$ python3 -q
>>> import numpy as np
>>> np.set_printoptions(suppress=True, linewidth=120)
>>> J = np.loadtxt("sample15.csv", delimiter=",")
>>> J
array([[ 3.,  3.,  3.,  3.,  3.,  3.,  3.,  3.,  3.,  3.,  3.,  3.],
       [ 3.,  6.,  6.,  6.,  6.,  6.,  6.,  6.,  6.,  6.,  6.,  6.],
       [ 3.,  6.,  9.,  9.,  9.,  9.,  9.,  9.,  9.,  9.,  9.,  9.],
       [ 3.,  6.,  9., 12., 12., 12., 12., 12., 12., 12., 12., 12.],
       [ 3.,  6.,  9., 12., 15., 15., 15., 15., 15., 15., 15., 15.],
       [ 3.,  6.,  9., 12., 15., 18., 18., 18., 18., 18., 18., 18.],
       [ 3.,  6.,  9., 12., 15., 18., 21., 21., 21., 21., 21., 21.],
       [ 3.,  6.,  9., 12., 15., 18., 21., 24., 24., 24., 24., 24.],
       [ 3.,  6.,  9., 12., 15., 18., 21., 24., 27., 27., 27., 27.],
       [ 3.,  6.,  9., 12., 15., 18., 21., 24., 27., 30., 30., 30.],
       [ 3.,  6.,  9., 12., 15., 18., 21., 24., 27., 30., 33., 33.],
       [ 3.,  6.,  9., 12., 15., 18., 21., 24., 27., 30., 33., 36.]])
>>> rng = np.random.default_rng(79)
>>> z = rng.permutation(12)
>>> z
array([ 0, 11,  9,  5,  8,  7,  6,  4,  2,  1, 10,  3])
>>> M2 = J[z][:, z]
>>> np.round(np.sort(np.abs(np.linalg.eigvals(M2))), 3)
array([  0.762,   0.799,   0.868,   0.977,   1.146,   1.411,   1.846,   2.612,   4.137,   7.854,  21.36 , 190.227])
>>> np.diag(M2)
array([ 3., 36., 30., 18., 27., 24., 21., 15.,  9.,  6., 33., 12.])
>>> M2
array([[ 3.,  3.,  3.,  3.,  3.,  3.,  3.,  3.,  3.,  3.,  3.,  3.],
       [ 3., 36., 30., 18., 27., 24., 21., 15.,  9.,  6., 33., 12.],
       [ 3., 30., 30., 18., 27., 24., 21., 15.,  9.,  6., 30., 12.],
       [ 3., 18., 18., 18., 18., 18., 18., 15.,  9.,  6., 18., 12.],
       [ 3., 27., 27., 18., 27., 24., 21., 15.,  9.,  6., 27., 12.],
       [ 3., 24., 24., 18., 24., 24., 21., 15.,  9.,  6., 24., 12.],
       [ 3., 21., 21., 18., 21., 21., 21., 15.,  9.,  6., 21., 12.],
       [ 3., 15., 15., 15., 15., 15., 15., 15.,  9.,  6., 15., 12.],
       [ 3.,  9.,  9.,  9.,  9.,  9.,  9.,  9.,  9.,  6.,  9.,  9.],
       [ 3.,  6.,  6.,  6.,  6.,  6.,  6.,  6.,  6.,  6.,  6.,  6.],
       [ 3., 33., 30., 18., 27., 24., 21., 15.,  9.,  6., 33., 12.],
       [ 3., 12., 12., 12., 12., 12., 12., 12.,  9.,  6., 12., 12.]])
>>> mat = np.triu(rng.random((7, 7)) < 0.4, 1).astype(int)
>>> mat = mat + mat.T
>>> mat
array([[0, 0, 0, 0, 1, 1, 0],
       [0, 0, 0, 1, 0, 0, 1],
       [0, 0, 0, 0, 0, 0, 1],
       [0, 1, 0, 0, 0, 0, 0],
       [1, 0, 0, 0, 0, 0, 0],
       [1, 0, 0, 0, 0, 0, 1],
       [0, 1, 1, 0, 0, 1, 0]])
>>> np.linalg.lstsq(mat[:-1].T, mat[-1])[2]
np.int32(5)
>>> np.round(np.trace(np.linalg.pinv(mat) @ mat), 3)
np.float64(6.0)
>>> round(float(np.linalg.norm(mat, 2) / np.linalg.norm(mat)), 3)
0.569
>>> [round(float(x), 3) for x in np.linalg.svd(mat, compute_uv=False)[:3]]
[1.97, 1.97, 1.286]
>>> np.linalg.matrix_rank(mat, rtol=0.1)
np.int64(6)
>>> M2 = np.array([[-1, 9, -4, -8, 3, 7, 9, -7, -1],
...     [-6, 9, 7, 1, 1, -1, 0, -4, -5],
...     [-6, -3, 1, 9, -5, -1, 2, 9, 4],
...     [-5, 3, -8, 6, 5, -4, -2, 2, -6],
...     [-4, 3, 5, -6, 0, 8, -4, 8, -1],
...     [-2, -1, 8, 5, -6, 4, 0, -4, -8],
...     [6, -3, -7, 6, 1, -2, -5, -9, 9],
...     [0, 6, -7, -7, 5, -1, 0, 1, 3],
...     [-3, 5, -3, 6, -1, 4, -2, -9, 4]])
>>> M2[-1] = M2[0]
>>> X = M2 + 0.05 * np.eye(9)
>>> X
array([[-0.95,  9.  , -4.  , -8.  ,  3.  ,  7.  ,  9.  , -7.  , -1.  ],
       [-6.  ,  9.05,  7.  ,  1.  ,  1.  , -1.  ,  0.  , -4.  , -5.  ],
       [-6.  , -3.  ,  1.05,  9.  , -5.  , -1.  ,  2.  ,  9.  ,  4.  ],
       [-5.  ,  3.  , -8.  ,  6.05,  5.  , -4.  , -2.  ,  2.  , -6.  ],
       [-4.  ,  3.  ,  5.  , -6.  ,  0.05,  8.  , -4.  ,  8.  , -1.  ],
       [-2.  , -1.  ,  8.  ,  5.  , -6.  ,  4.05,  0.  , -4.  , -8.  ],
       [ 6.  , -3.  , -7.  ,  6.  ,  1.  , -2.  , -4.95, -9.  ,  9.  ],
       [ 0.  ,  6.  , -7.  , -7.  ,  5.  , -1.  ,  0.  ,  1.05,  3.  ],
       [-1.  ,  9.  , -4.  , -8.  ,  3.  ,  7.  ,  9.  , -7.  , -0.95]])
>>> Uu, s, vt = np.linalg.svd(X)
>>> s.round(3)
array([30.108, 23.946, 17.699, 16.261, 11.856,  8.761,  7.604,  1.643,  0.028])
>>> np.argmax(s[:-1] / (s[1:] + 1e-6)) + 1
np.int64(8)
>>> M2 = Uu[:, :8] @ np.diag(s[:8]) @ vt[:8]
>>> round(np.linalg.norm(X - M2, 2), 3), round(s[8], 3)
(np.float64(0.028), np.float64(0.028))
>>> feats = np.load("case12.npy")
>>> feats
array([[4, 2, 0, 0, 1, 3, 4, 2, 0, 0, 3, 0],
       [0, 0, 0, 0, 2, 5, 2, 4, 0, 0, 4, 0],
       [0, 0, 4, 0, 0, 0, 0, 0, 0, 3, 0, 0],
       [4, 4, 0, 0, 5, 4, 4, 2, 0, 0, 3, 0],
       [4, 4, 0, 3, 5, 2, 1, 0, 0, 0, 1, 0],
       [4, 4, 0, 0, 0, 3, 3, 3, 0, 0, 3, 0],
       [1, 1, 0, 2, 5, 1, 1, 3, 0, 0, 1, 0],
       [0, 0, 0, 3, 1, 3, 1, 1, 0, 0, 1, 0],
       [0, 0, 2, 0, 0, 0, 0, 0, 5, 4, 0, 5],
       [0, 0, 4, 0, 0, 0, 0, 0, 5, 0, 0, 0],
       [3, 5, 0, 4, 0, 0, 1, 2, 0, 0, 0, 0],
       [0, 0, 3, 0, 0, 0, 0, 0, 0, 5, 0, 4]])
>>> M2 = np.linalg.inv(feats)
>>> np.round(np.linalg.det(feats) * np.linalg.det(M2), 3)
np.float64(1.0)
>>> np.allclose(M2, feats.T)
False
